>>> import numpy as np
>>> from numpy import linalg as LA
>>> np.set_printoptions(suppress=True, linewidth=140)
>>> def rnd(a):
...     return np.round(a, 3) + 0
... 
>>> arr = np.loadtxt("sample17.csv", delimiter=",")
>>> print(arr)
[[  0.  -1.  -3.  -3.   0.  -2.   0.   1.  -1.   4.   2.   9.   2.]
 [  1.   0.   6.   2.  -3.   0.  -3.   0.  -3.  -1.   5.   0.  -5.]
 [  3.  -6.   0.   8.   0.   0. -10.   1.   1.  -2.  -8.  -8.  -2.]
 [  3.  -2.  -8.   0.   1.   3.   1.   1.   2.  -6.   5.  -4.   5.]
 [  0.   3.   0.  -1.   0.  -8.  -9.   3.  -5.   0.   3.  -5.  -9.]
 [  2.   0.   0.  -3.   8.   0.  -9.   5.   2.   0.   0.   0.   5.]
 [  0.   3.  10.  -1.   9.   9.   0.  -8.   3.   0.  -4.  -1.  -3.]
 [ -1.   0.  -1.  -1.  -3.  -5.   8.   0.  -8.  -9.   2.   4.  -1.]
 [  1.   3.  -1.  -2.   5.  -2.  -3.   8.   0.  -2.  -4.  -6.  -3.]
 [ -4.   1.   2.   6.   0.   0.   0.   9.   2.   0.   7.   4.  -2.]
 [ -2.  -5.   8.  -5.  -3.   0.   4.  -2.   4.  -7.   0.   0.   2.]
 [ -9.   0.   8.   4.   5.   0.   1.  -4.   6.  -4.   0.   0.   7.]
 [ -2.   5.   2.  -5.   9.  -5.   3.   1.   3.   2.  -2.  -7.   0.]]
>>> f, r1 = arr[0], arr[8]
>>> print(f @ f)
130.0
>>> p = (f @ r1) / (f @ f) * f
>>> print(rnd((r1 - p) @ f))
0.0
>>> rk = LA.matrix_rank(arr)
>>> print(rk)
12
>>> null = LA.svd(arr)[2][rk:].T
>>> print([int(LA.matrix_rank(arr[:, :j + 1])) for j in range(13)])
[1, 2, 3, 4, 5, 6, 7, 8, 9, 10, 11, 12, 12]
>>> print(rnd(arr @ null))
[[0.]
 [0.]
 [0.]
 [0.]
 [0.]
 [0.]
 [0.]
 [0.]
 [0.]
 [0.]
 [0.]
 [0.]
 [0.]]
>>> print([int(LA.matrix_rank(np.delete(arr, i, axis=0))) for i in range(13)])
[12, 12, 12, 12, 12, 12, 12, 12, 12, 12, 12, 12, 12]
>>> X = np.load("test5.npy")
>>> print(X)
[[ -9.694   0.987   0.249]
 [ -6.574   0.291  -2.987]
 [ -9.524  -0.822   0.73 ]
 [ -8.968  -0.514   0.934]
 [ -8.16    0.518  -0.263]
 [-10.014   1.412   1.199]
 [ -7.52    1.851  -1.263]
 [-10.431   0.625   1.588]
 [ -9.781   0.671  -2.001]
 [ -7.739  -0.791   0.018]
 [ -8.918   0.779  -0.879]
 [ -9.012   1.447  -0.261]
 [ -8.035  -0.073  -0.46 ]
 [ -8.372   1.467  -0.687]]
>>> # column 0 is much longer than the rest
>>> Xs = X - X.mean(axis=0)
>>> left, s, Vh = LA.svd(Xs, full_matrices=False)
>>> print(np.abs(Vh[0]).argmax())
2
>>> print(rnd(s ** 2 / (s ** 2).sum()))
[0.661 0.239 0.1  ]
>>> print(rnd(np.abs(Vh[-1])))
[0.677 0.454 0.579]
